$ python -q
>>> import numpy as np
>>> np.set_printoptions(precision=2, suppress=True, linewidth=160, legacy="1.25")
>>> s = 5 * 0.9 ** np.arange(5)
>>> rng = np.random.default_rng(16468)
>>> J = rng.normal(size=(14, 5)) * rng.permutation(s)
>>> J
array([[  1.25,   2.45,  -6.88,   4.91,  -0.34],
       [ -3.23,   0.39,  -0.05,  -2.99,  -8.75],
       [  0.53,  -0.41,  -5.5 ,   3.49,   0.01],
       [  0.46,  -1.33,  -1.29,  -2.7 ,  -3.33],
       [  3.25,  -3.37,   2.09,  -1.01,  12.03],
       [  2.39,  -1.25,   3.37,  -5.37,  -2.32],
       [  1.03,   0.98,   6.54,  -6.45,  -6.06],
       [  1.24,  -7.71,  12.85,  -2.23,  -1.98],
       [  4.12,   0.41,  -1.97, -10.18,  -0.17],
       [  9.57,   1.47,  -2.54,  -1.79,  -8.22],
       [  3.57,  -3.81,   2.05,  -6.88,   7.79],
       [  0.94,  -1.65,   1.59,   4.27,   2.85],
       [ -1.8 ,  -9.13,  -9.42,  -6.34,  -6.06],
       [ -0.84,   3.25,   3.22,   1.62,   0.05]])
>>> labels = J[:, 4] > np.median(J[:, 4])
>>> f = J[labels].mean(axis=0) - J[~labels].mean(axis=0)
>>> f
array([ 0.45,  1.92, -2.12,  3.44,  8.42])
>>> ((J - J.mean(axis=0)) @ f > 0).astype(int)
array([1, 0, 1, 0, 1, 0, 0, 0, 0, 0, 1, 1, 0, 1])
>>> hat = J @ np.linalg.solve(J.T @ J, J.T)
>>> round(float(np.trace(hat)), 2)
5.0
>>> x0 = np.array([3, 2, 1, -2, 0])
>>> y = J @ x0
>>> np.round(np.linalg.solve(J.T @ J, J.T @ y), 2) + 0
array([ 3.,  2.,  1., -2.,  0.])
>>> np.round(np.linalg.lstsq(J, y)[0], 2) + 0
array([ 3.,  2.,  1., -2.,  0.])
>>> y = y + 0.1 * rng.normal(size=14)
>>> print(y)
[ -8.01  -2.88 -11.77   3.05   7.16  18.76  24.46   5.59  31.64  32.57  19.02  -7.43 -20.41   3.94]
>>> beta, *_ = np.linalg.lstsq(J, y)
>>> beta.round(2) + 0
array([ 2.99,  2.  ,  1.  , -2.01,  0.  ])
>>> print([round(float(np.linalg.norm(np.linalg.solve(J.T @ J + lam * np.eye(5), J.T @ y))), 2) for lam in (0, 1, 10, 100)])
[4.24, 4.22, 4.03, 2.84]
>>> Xc = J - J.mean(axis=0)
>>> evecs = np.linalg.svd(Xc)[2][:3]
>>> other = Xc - Xc @ evecs.T @ evecs
>>> other.std(axis=0)
array([2.87, 2.67, 0.07, 1.27, 0.53])
>>> print(np.round(np.linalg.norm(other) / np.linalg.norm(Xc), 2))
0.41
>>> cent = J[[9, 0]].astype(float)
>>> for _ in range(7):
...     labels = np.linalg.norm(J[:, None] - cent, axis=-1).argmin(axis=1)
...     cent = np.array([J[labels == j].mean(axis=0) for j in range(2)])
... 
>>> labels
array([1, 0, 1, 0, 1, 0, 0, 0, 0, 0, 1, 1, 0, 1])
>>> np.bincount(labels)
array([8, 6])
>>> cent[1] - cent[0]
array([-0.28,  1.43, -1.51,  5.82,  8.34])
>>> np.abs(cent[1] - cent[0]).argmax()
4
